$ python -q
>>> import numpy as np
>>> import numpy.linalg as la
>>> np.set_printoptions(precision=2, suppress=True, linewidth=200)
>>> rnd = lambda a: np.round(a, 2) + 0
>>> M = np.loadtxt("arr.csv", delimiter=",")
>>> print(M)
[[-1.  0.  0.  0.  0.  0.  0.  0.  0.  0.  0.]
 [ 0.  8. -9. -1.  9.  4.  3.  4.  9. -7.  4.]
 [ 0. -7. -6.  9.  6. -1. -6. -6.  0. -2.  1.]
 [ 0. -4. -6.  0. -4. -1.  7. -7.  4.  1.  8.]
 [ 0. -8. -2.  3. -4. -8. -8.  0.  3.  4.  6.]
 [ 0.  9.  4. -7. -9. -5. -8.  3. -3.  3. -4.]
 [ 0.  0.  4.  9. -1.  5.  2.  4.  8.  8.  8.]
 [ 0. -7. -7.  2. -5. -7. -1.  6.  6. -7. -4.]
 [ 0.  9.  3.  7.  9.  1. -8. -4.  9.  0. -6.]
 [ 0. -3. -9.  3.  1. -3. -7. -2.  1.  6. -8.]
 [ 0.  7.  4.  0. -6.  5.  5. -3.  1.  7. -7.]]
>>> print(np.trace(M))
8.0
>>> print(np.allclose(M @ M.T, M.T @ M))
False
>>> print(np.allclose(M, M.T))
False
>>> blk = np.stack([M, 2 * M, M[::-1]])
>>> print(blk.sum(axis=0))
[[ -3.   7.   4.   0.  -6.   5.   5.  -3.   1.   7.  -7.]
 [  0.  21. -36.   0.  28.   9.   2.  10.  28. -15.   4.]
 [  0. -12. -15.  34.  27.  -2. -26. -22.   9.  -6.  -3.]
 [  0. -19. -25.   2. -17. -10.  20. -15.  18.  -4.  20.]
 [  0. -24.  -2.  18. -13. -19. -22.   4.  17.  20.  26.]
 [  0.  36.  16. -28. -36. -20. -32.  12. -12.  12. -16.]
 [  0.  -8.  10.  30.  -7.   7.  -2.  12.  27.  28.  30.]
 [  0. -25. -27.   6. -19. -22.   4.  11.  22. -20.  -4.]
 [  0.  20.   3.  30.  33.   2. -30. -18.  27.  -2. -17.]
 [  0.  -1. -36.   8.  12.  -5. -18.  -2.  12.  11. -20.]
 [ -1.  21.  12.   0. -18.  15.  15.  -9.   3.  21. -21.]]
>>> print(np.einsum("bij,cij->bc", blk, blk))
[[ 3173.  6346.   683.]
 [ 6346. 12692.  1366.]
 [  683.  1366.  3173.]]
>>> print((blk @ M.T).shape)
(3, 11, 11)
>>> print(la.matrix_rank(blk))
[11 11 11]
>>> vec = np.array([5, 1, 1, 2, 3, 0, 2, 4, 5, 4, 0])
>>> rhs = M @ vec
>>> b, lr = np.zeros(11), 1 / la.norm(M, 2) ** 2
>>> for i in range(300):
...     b -= lr * M.T @ (M @ b - rhs)
...     if i % 50 == 0: print(i, round(la.norm(M @ b - rhs), 2))
... 
0 66.5
50 7.42
100 4.96
150 4.26
200 3.94
250 3.7
>>> print(rnd(la.cond(M)))
91.7
>>> print((la.matrix_power((M != 0) + (M.T != 0) + np.eye(11), 11) > 0).astype(int))
[[1 0 0 0 0 0 0 0 0 0 0]
 [0 1 1 1 1 1 1 1 1 1 1]
 [0 1 1 1 1 1 1 1 1 1 1]
 [0 1 1 1 1 1 1 1 1 1 1]
 [0 1 1 1 1 1 1 1 1 1 1]
 [0 1 1 1 1 1 1 1 1 1 1]
 [0 1 1 1 1 1 1 1 1 1 1]
 [0 1 1 1 1 1 1 1 1 1 1]
 [0 1 1 1 1 1 1 1 1 1 1]
 [0 1 1 1 1 1 1 1 1 1 1]
 [0 1 1 1 1 1 1 1 1 1 1]]
>>> print(np.flatnonzero(la.matrix_power((M != 0) + (M.T != 0) + np.eye(11), 11)[8]))
[ 1  2  3  4  5  6  7  8  9 10]
>>> print(M @ M)
[[   1.    0.    0.    0.    0.    0.    0.    0.    0.    0.    0.]
 [   0.  197.   76.  -13.  -23.  -13.  -34.  107.  209.   -9.   35.]
 [   0.  -52.   69.  -94. -122.  -51.   51. -117.  -91.   80.   63.]
 [   0.  171.  188.   25.  -30.  152.   86.  -39.   14.  188.  -46.]
 [   0.  -45.    7.   -5.   -5.   20.   67. -135.  -75.   25. -158.]
 [   0.   14. -170.  -43.  207.   43.   30.   50.  -33. -224. -104.]
 [   0.   65.  -92.  104.  -43.  -24.  -73. -112.  146.  104. -118.]
 [   0.  -33.   94.    2.   12.   12.  104.   13.   22.  -96.   -5.]
 [   0.   27. -156.   21.  171.  -84. -136. -102.  120. -101.   85.]
 [   0.  -59.  -48.  -96.   10.  -77.  -20.  -20.  -64.  -25.  -25.]
 [   0.   81. -102.   43.  134.   38.  -74.   24.   61.  -12.   15.]]
>>> print(rnd(np.sort(la.eigvals(M).real)))
[-11.66 -11.66  -6.74  -6.74  -2.4   -1.     7.2    7.2    9.27   9.27  15.25]
>>> print((M != 0).astype(int))
[[1 0 0 0 0 0 0 0 0 0 0]
 [0 1 1 1 1 1 1 1 1 1 1]
 [0 1 1 1 1 1 1 1 0 1 1]
 [0 1 1 0 1 1 1 1 1 1 1]
 [0 1 1 1 1 1 1 0 1 1 1]
 [0 1 1 1 1 1 1 1 1 1 1]
 [0 0 1 1 1 1 1 1 1 1 1]
 [0 1 1 1 1 1 1 1 1 1 1]
 [0 1 1 1 1 1 1 1 1 0 1]
 [0 1 1 1 1 1 1 1 1 1 1]
 [0 1 1 0 1 1 1 1 1 1 1]]
>>> F = np.loadtxt("dump.csv", delimiter=",")
>>> print(F)
[[ 1.14 -0.5   3.46 -1.89 -0.2   5.27  0.21 -4.15  1.03]
 [-1.32 -2.5   0.92 -1.26  1.34 -0.56 -0.12 -0.86  1.64]
 [ 0.72  1.5  -0.72  0.84 -0.78  0.06  0.06  0.72 -1.02]
 [-0.96  0.75 -3.44  1.96  0.05 -5.03 -0.19  4.1  -1.17]
 [-0.06  2.75 -4.54  3.15 -0.97 -5.18 -0.12  5.23 -2.56]
 [-0.48 -1.75  1.68 -1.4   0.79  1.31 -0.01 -1.86  1.37]
 [ 1.26  1.5   0.54  0.21 -0.96  2.13  0.15 -0.81 -0.75]
 [ 0.42 -0.5   1.78 -1.05  0.04  2.51  0.09 -2.11  0.67]]
>>> # rows and columns are dependent
>>> Y = np.array([[0, 2, 1],
...     [2, 2, 2],
...     [1, 0, 0],
...     [2, 2, 0],
...     [1, 1, 1],
...     [1, 0, 1],
...     [0, 1, 0],
...     [1, 1, 1],
...     [2, 0, 0]])
>>> print(rnd(np.einsum("ij,ij->i", F, F)))
[63.23 15.98  6.17 60.68 99.79 15.75 10.87 15.91]
>>> print(la.matrix_rank(F @ Y))
2
